% ipython --no-banner

In [1]: import numpy as np

In [2]: from numpy import linalg as LA

In [3]: np.set_printoptions(suppress=True, linewidth=100)

In [4]: rnd = lambda a: np.round(a, 3) + 0

In [5]: data = np.load("out10.npy")

In [6]: data
Out[6]: 
array([[-6,  2,  0,  2, -3,  4,  5,  0],
       [ 2,  0, -1, -1, -2, -5,  3, -4],
       [ 0, -1,  6,  0, -2, -3,  1, -1],
       [ 2, -1,  0,  0,  5, -2,  0, -2],
       [-3, -2, -2,  5,  4,  1, -1, -2],
       [ 4, -5, -3, -2,  1,  4, -2,  5],
       [ 5,  3,  1,  0, -1, -2,  2,  0],
       [ 0, -4, -1, -2, -2,  5,  0, -4]])

In [7]: # symmetric, so the eigenvalues are real

In [8]: vec = np.array([-1, 4, -1, -1, -5, -5, -5, 1])

In [9]: y = data @ vec

In [10]: y
Out[10]: array([-18,  16,   9, -23, -30, -29,  11, -32])

In [11]: rnd(LA.solve(data, y))
Out[11]: array([-1.,  4., -1., -1., -5., -5., -5.,  1.])

In [12]: rnd(LA.solve(data, y + data[:, 0]))
Out[12]: array([ 0.,  4., -1., -1., -5., -5., -5.,  1.])

In [13]: rng = np.random.default_rng(993456)

In [14]: A2 = data + rng.integers(-2, 3, (8, 5)) @ rng.integers(-2, 3, (5, 8))

In [15]: A2
Out[15]: 
array([[-14,  -1,   3,  -6,  -4,   1,  -1,  -7],
       [ -3,  -1,  -2,  -4,  -5, -11,   3,   0],
       [  3,  -5,   4,   1,   0,  -7,   3,   3],
       [  3,   5,   2,  -9,   5,  -3,   2,  -1],
       [ -6,  -2,  -1,   1,   2,  -2,  -1,  -1],
       [ 16,  -5,   1,  -7,   6,   6,   4,   5],
       [  0,  -1,   1,   7,  -5,  -1,   0,  -1],
       [ -7,  -4,   1,  -7,  -6,   2,  -2,  -5]])

In [16]: rnd(LA.svd(A2 - data, compute_uv=False))
Out[16]: array([22.548, 17.957, 11.21 ,  8.346,  4.452,  0.   ,  0.   ,  0.   ])

In [17]: A2 = data[0, 0] * data[1:] - np.outer(data[1:, 0], data[0])

In [18]: A2
Out[18]: 
array([[  0,  -4,   6,   2,  18,  22, -28,  24],
       [  0,   6, -36,   0,  12,  18,  -6,   6],
       [  0,   2,   0,  -4, -24,   4, -10,  12],
       [  0,  18,  12, -24, -33,   6,  21,  12],
       [  0,  22,  18,   4,   6, -40,  -8, -30],
       [  0, -28,  -6, -10,  21,  -8, -37,   0],
       [  0,  24,   6,  12,  12, -30,   0,  24]])

In [19]: np.flatnonzero(~A2.round(6).any(axis=1))
Out[19]: array([], dtype=int64)

In [20]: arr = 3 * np.eye(5) + np.eye(5, k=1)

In [21]: arr
Out[21]: 
array([[3., 1., 0., 0., 0.],
       [0., 3., 1., 0., 0.],
       [0., 0., 3., 1., 0.],
       [0., 0., 0., 3., 1.],
       [0., 0., 0., 0., 3.]])

In [22]: # triangular, det is the product of the diagonal

In [23]: O, evecs = LA.qr(arr[:, :2])[0], LA.qr(arr[:, 2:])[0]

In [24]: sv = LA.svd(O.T @ evecs, compute_uv=False)

In [25]: rnd(np.degrees(np.arccos(sv.clip(0, 1))))
Out[25]: array([70.541, 90.   ])

In [26]: (sv > 0.9).sum()
Out[26]: np.int64(0)

In [27]: rnd(LA.norm(O @ O.T - evecs @ evecs.T, 2))
Out[27]: np.float64(1.0)

In [28]: rnd(sv)
Out[28]: array([0.333, 0.   ])

In [29]: K = np.eye(12, dtype=int)[rng.permutation(12)] * np.array([0, -1, -2, -1, -2, 0, -3, -1, 2, -1, 3, 1])

In [30]: K
Out[30]: 
array([[ 0,  0, -2,  0,  0,  0,  0,  0,  0,  0,  0,  0],
       [ 0,  0,  0,  0,  0,  0,  0, -1,  0,  0,  0,  0],
       [ 0,  0,  0,  0,  0,  0, -3,  0,  0,  0,  0,  0],
       [ 0,  0,  0,  0,  0,  0,  0,  0,  0,  0,  0,  1],
       [ 0,  0,  0,  0,  0,  0,  0,  0,  2,  0,  0,  0],
       [ 0,  0,  0,  0, -2,  0,  0,  0,  0,  0,  0,  0],
       [ 0,  0,  0, -1,  0,  0,  0,  0,  0,  0,  0,  0],
       [ 0,  0,  0,  0,  0,  0,  0,  0,  0, -1,  0,  0],
       [ 0, -1,  0,  0,  0,  0,  0,  0,  0,  0,  0,  0],
       [ 0,  0,  0,  0,  0,  0,  0,  0,  0,  0,  3,  0],
       [ 0,  0,  0,  0,  0,  0,  0,  0,  0,  0,  0,  0],
       [ 0,  0,  0,  0,  0,  0,  0,  0,  0,  0,  0,  0]])

In [31]: # rows 10 and 11 are equal

In [32]: rnd(LA.det(K))
Out[32]: np.float64(0.0)

In [33]: W0 = np.load("x.npy")

In [34]: W0
Out[34]: 
array([[ 7,  4,  6,  4,  3,  4,  5,  7,  7,  8,  8,  3],
       [ 4, 21, 15,  5,  8,  7, 15, 16,  8, 14, 10,  8],
       [ 6, 15, 23,  6,  9, 10, 13, 12, 15, 15, 17, 10],
       [ 4,  5,  6,  8,  4,  4, 10,  6,  5,  9,  8,  4],
       [ 3,  8,  9,  4, 10,  7, 10,  6,  2,  7,  8,  2],
       [ 4,  7, 10,  4,  7,  8,  8,  5,  6,  6,  9,  1],
       [ 5, 15, 13, 10, 10,  8, 19, 12,  7, 17, 12,  6],
       [ 7, 16, 12,  6,  6,  5, 12, 18,  8, 14, 13, 10],
       [ 7,  8, 15,  5,  2,  6,  7,  8, 15, 12, 12,  7],
       [ 8, 14, 15,  9,  7,  6, 17, 14, 12, 22, 14,  9],
       [ 8, 10, 17,  8,  8,  9, 12, 13, 12, 14, 19,  9],
       [ 3,  8, 10,  4,  2,  1,  6, 10,  7,  9,  9, 11]])

In [35]: # rank 9

In [36]: labels = rng.permutation(12)

In [37]: labels
Out[37]: array([11,  6,  0,  8,  7,  1,  2,  5,  9,  4, 10,  3])

In [38]: A2 = W0[labels][:, labels]

In [39]: A2
Out[39]: 
array([[11,  6,  3,  7, 10,  8, 10,  1,  9,  2,  9,  4],
       [ 6, 19,  5,  7, 12, 15, 13,  8, 17, 10, 12, 10],
       [ 3,  5,  7,  7,  7,  4,  6,  4,  8,  3,  8,  4],
       [ 7,  7,  7, 15,  8,  8, 15,  6, 12,  2, 12,  5],
       [10, 12,  7,  8, 18, 16, 12,  5, 14,  6, 13,  6],
       [ 8, 15,  4,  8, 16, 21, 15,  7, 14,  8, 10,  5],
       [10, 13,  6, 15, 12, 15, 23, 10, 15,  9, 17,  6],
       [ 1,  8,  4,  6,  5,  7, 10,  8,  6,  7,  9,  4],
       [ 9, 17,  8, 12, 14, 14, 15,  6, 22,  7, 14,  9],
       [ 2, 10,  3,  2,  6,  8,  9,  7,  7, 10,  8,  4],
       [ 9, 12,  8, 12, 13, 10, 17,  9, 14,  8, 19,  8],
       [ 4, 10,  4,  5,  6,  5,  6,  4,  9,  4,  8,  8]])

In [40]: rnd(LA.det(A2)), rnd(LA.det(W0[labels]))
Out[40]: (np.float64(0.0), np.float64(0.0))

In [41]: rnd(np.sort(np.abs(LA.eigvals(A2))))
Out[41]: 
array([  0.   ,   0.   ,   0.   ,   0.244,   1.506,   3.396,   6.142,   7.78 ,  11.88 ,  14.526,
        17.598, 117.928])
